$ python3 -q
>>> import numpy as np
>>> np.set_printoptions(precision=2, suppress=True, linewidth=100, floatmode="fixed")
>>> rng = np.random.default_rng(576)
>>> z = rng.integers(0, 2, 3)
>>> arr = (z[:, None] == z) * -3 + np.eye(3)
>>> print(arr)
[[-2.00  0.00  0.00]
 [ 0.00 -2.00 -3.00]
 [ 0.00 -3.00 -2.00]]
>>> w, evecs = np.linalg.eigh(arr)
>>> x0 = np.array([2, -5, 2])
>>> print((np.sign(evecs[:, -1].round(6)) == np.sign(evecs[0, -1].round(6))).astype(int))
[1 0 0]
>>> print(evecs * np.maximum(w, 0) @ evecs.T)
[[ 0.00  0.00  0.00]
 [ 0.00  0.50 -0.50]
 [ 0.00 -0.50  0.50]]
>>> out = np.array([[-1, 0, 3], [2, -2, 2]])
>>> W2 = np.kron(out, arr)
>>> print(W2)
[[ 2.00 -0.00 -0.00 -0.00  0.00  0.00 -6.00  0.00  0.00]
 [-0.00  2.00  3.00  0.00 -0.00 -0.00  0.00 -6.00 -9.00]
 [-0.00  3.00  2.00  0.00 -0.00 -0.00  0.00 -9.00 -6.00]
 [-4.00  0.00  0.00  4.00 -0.00 -0.00 -4.00  0.00  0.00]
 [ 0.00 -4.00 -6.00 -0.00  4.00  6.00  0.00 -4.00 -6.00]
 [ 0.00 -6.00 -4.00 -0.00  6.00  4.00  0.00 -6.00 -4.00]]
>>> print(np.linalg.matrix_rank(W2))
6
>>> print(round(np.linalg.norm(W2, 2), 2), np.round(np.linalg.norm(out, 2) * np.linalg.norm(arr, 2), 2))
19.44 19.44
>>> print(W2.shape)
(6, 9)
>>> u = np.array([0, 0, 1])
>>> print(np.convolve(W2[2], u))
[ 0.00  0.00  0.00  3.00  2.00  0.00  0.00  0.00  0.00 -9.00 -6.00]
>>> print(np.correlate(W2[2], W2[0], "full"))
[  0.00   0.00   0.00 -18.00 -12.00   0.00   0.00   0.00   0.00  60.00  40.00   0.00   0.00   0.00
   0.00 -18.00 -12.00]
>>> print([round(float(np.linalg.det(arr[:i, :i])), 2) + 0 for i in range(1, 4)])
[-2.0, 4.0, 10.0]
>>> m1 = np.loadtxt("m.csv", delimiter=",")
>>> print(m1)
[[-9.71 -2.07  1.16  0.38]
 [ 8.41 -5.38 -0.29  0.46]
 [-0.34  8.32  3.83  4.00]
 [ 5.00  3.79 -7.79  0.00]
 [ 3.67  5.73  7.19 -1.43]
 [-0.20 -6.02  6.99  3.85]
 [ 0.31  4.44  3.46 -8.26]
 [-0.15 -9.84  0.94 -1.52]
 [-3.21  5.59  0.35 -7.64]
 [-8.70 -0.07 -3.80 -3.13]
 [-6.77 -5.47  4.72 -1.42]
 [ 5.32 -6.14 -3.60 -4.58]
 [-7.11 -6.99  0.33 -0.74]
 [-4.52  7.62  3.27 -3.29]
 [ 4.41 -5.46 -4.28  5.69]
 [ 0.56  1.02  4.35 -8.93]
 [-2.37 -3.32  5.31 -7.43]
 [ 7.53  4.79  4.49  0.33]
 [-7.47 -6.62 -0.69 -0.02]
 [-2.15 -5.66 -6.20  4.99]
 [-6.34  0.61 -6.61  3.97]
 [-1.08  5.57 -0.64  8.21]]
>>> P = m1 @ np.linalg.solve(m1.T @ m1, m1.T)
>>> print(np.round(np.linalg.eigvalsh(P), 2) + 0)
[0.00 0.00 0.00 0.00 0.00 0.00 0.00 0.00 0.00 0.00 0.00 0.00 0.00 0.00 0.00 0.00 0.00 0.00 1.00
 1.00 1.00 1.00]
>>> print(np.allclose(P @ P, P))
True
>>> print(np.round(P @ m1[:, 3], 2) + 0)
[ 0.38  0.46  4.00  0.00 -1.43  3.85 -8.26 -1.52 -7.64 -3.13 -1.42 -4.58 -0.74 -3.29  5.69 -8.93
 -7.43  0.33 -0.02  4.99  3.97  8.21]
>>> M = np.array([[0.1, -0.7], [0.2, -0.1]])
>>> M[0] = M[1] + 0.3 * rng.normal(size=2)
>>> print(M)
[[-0.10 -0.40]
 [ 0.20 -0.10]]
>>> print((M + M.T) / 2)
[[-0.10 -0.10]
 [-0.10 -0.10]]
>>> gram = M.T @ M
>>> print(np.linalg.svd(M, compute_uv=False) ** 2)
[0.17 0.05]
>>> print(gram)
[[0.05 0.02]
 [0.02 0.17]]
>>> x0 = np.array([1, 1])
>>> h1 = np.maximum(gram @ x0, 0)
>>> print(np.flatnonzero(h1 > 1e-9))
[0 1]
>>> print(np.tanh(gram @ x0))
[0.07 0.19]
>>> print(np.maximum(gram @ (3 * x0), 0))
[0.21 0.57]
>>> K = np.load("out4.npy")
>>> print(K)
[[-1.20 -0.20  0.20]
 [-0.90 -0.40  0.40]
 [ 0.30  1.10  1.30]
 [-0.30  1.00 -0.80]
 [ 0.90  0.00  4.20]
 [-0.80 -0.10 -0.60]
 [-0.30  0.30  2.10]
 [ 0.80 -0.90  0.30]
 [ 0.40 -1.30 -0.80]
 [-0.20  0.00  0.00]
 [-0.40  0.70  1.60]
 [-0.60 -0.50  0.80]
 [-0.90 -1.10 -0.40]]
>>> Xc = K - K.mean(axis=0)
>>> Uu, sv, VT = np.linalg.svd(Xc, full_matrices=False)
>>> print(np.abs(VT[-1]))
[0.89 0.36 0.29]
>>> print(np.linalg.matrix_rank(Xc))
3
>>> print(np.searchsorted(np.cumsum(sv ** 2) / (sv ** 2).sum(), 0.9) + 1)
3
>>> print(np.round(Xc.mean(axis=0), 2) + 0)
[0.00 0.00 0.00]
>>> print(round((sv ** 2).sum() ** 2 / (sv ** 4).sum(), 2))
1.8
>>> x0 = np.array([-4, 1, 6, 9])
>>> target = m1 @ x0
>>> print(np.round(np.linalg.pinv(m1) @ m1, 2) + 0)
[[1.00 0.00 0.00 0.00]
 [0.00 1.00 0.00 0.00]
 [0.00 0.00 1.00 0.00]
 [0.00 0.00 0.00 1.00]]
>>> print(np.linalg.solve(m1.T @ m1, m1.T @ target))
[-4.00  1.00  6.00  9.00]
>>> target = target + 0.1 * rng.normal(size=22)
>>> print(target)
[ 47.12 -36.61  68.71 -62.85  21.41  71.33 -50.40 -17.38 -48.28 -16.27  37.47 -90.18  16.82  15.71
   2.45 -55.36 -28.79   4.64  18.88  10.70  21.81  79.90]
>>> beta, *_ = np.linalg.lstsq(m1, target)
>>> print(beta.round())
[-4.00  1.00  6.00  9.00]
>>> print(np.round(m1.T @ (target - m1 @ beta), 2) + 0)
[0.00 0.00 0.00 0.00]
>>> print(beta)
[-4.00  1.00  6.01  9.00]
>>> d = np.linalg.norm(K[:, None] - K[None], axis=-1)
>>> print(np.flatnonzero(d[11] < d.mean() / 2))
[ 0  1 11]
>>> print((d + 1e9 * np.eye(13)).round(6).argmin(axis=1))
[ 1  0 10  5  6  9 10  8  7  5  6  1  5]
>>> print(np.unravel_index(d.round(6).argmax(), d.shape))
(np.int64(3), np.int64(4))
>>> print(d.shape)
(13, 13)
>>> gram = np.cov(K, rowvar=False)
>>> print(K.std(axis=0))
[0.64 0.72 1.35]
>>> print(np.argwhere(np.triu(np.abs(np.corrcoef(K.T)) > 0.8, 1)))
[]
>>> Xc = K - K.mean(axis=0)
>>> evecs = np.linalg.svd(Xc)[2][:1]
>>> out = Xc - Xc @ evecs.T @ evecs
>>> print(out.std(axis=0))
[0.56 0.67 0.17]
>>> print(np.linalg.norm(out, axis=1).round(6).argmax())
3
>>> print((Xc @ evecs.T).std(axis=0))
[1.41]
>>> print(round(float(np.linalg.norm(out) / np.linalg.norm(Xc)), 2))
0.53
>>> E = np.array([[0, 0, 2, 2], [0, 2, 2, 0], [0, 0, 2, 0]]) * (rng.random((3, 4)) < 0.3)
>>> print(E)
[[0 0 2 0]
 [0 2 0 0]
 [0 0 2 0]]
>>> print(np.argsort(-np.linalg.norm(E, axis=0).round(6), kind="stable")[:3])
[2 1 0]
>>> print(np.round(np.linalg.norm(E, 2) / np.linalg.norm(E), 2))
0.82
>>> print([round(float(x), 2) for x in np.linalg.svd(E, compute_uv=False)[:3]])
[2.83, 2.0, 0.0]
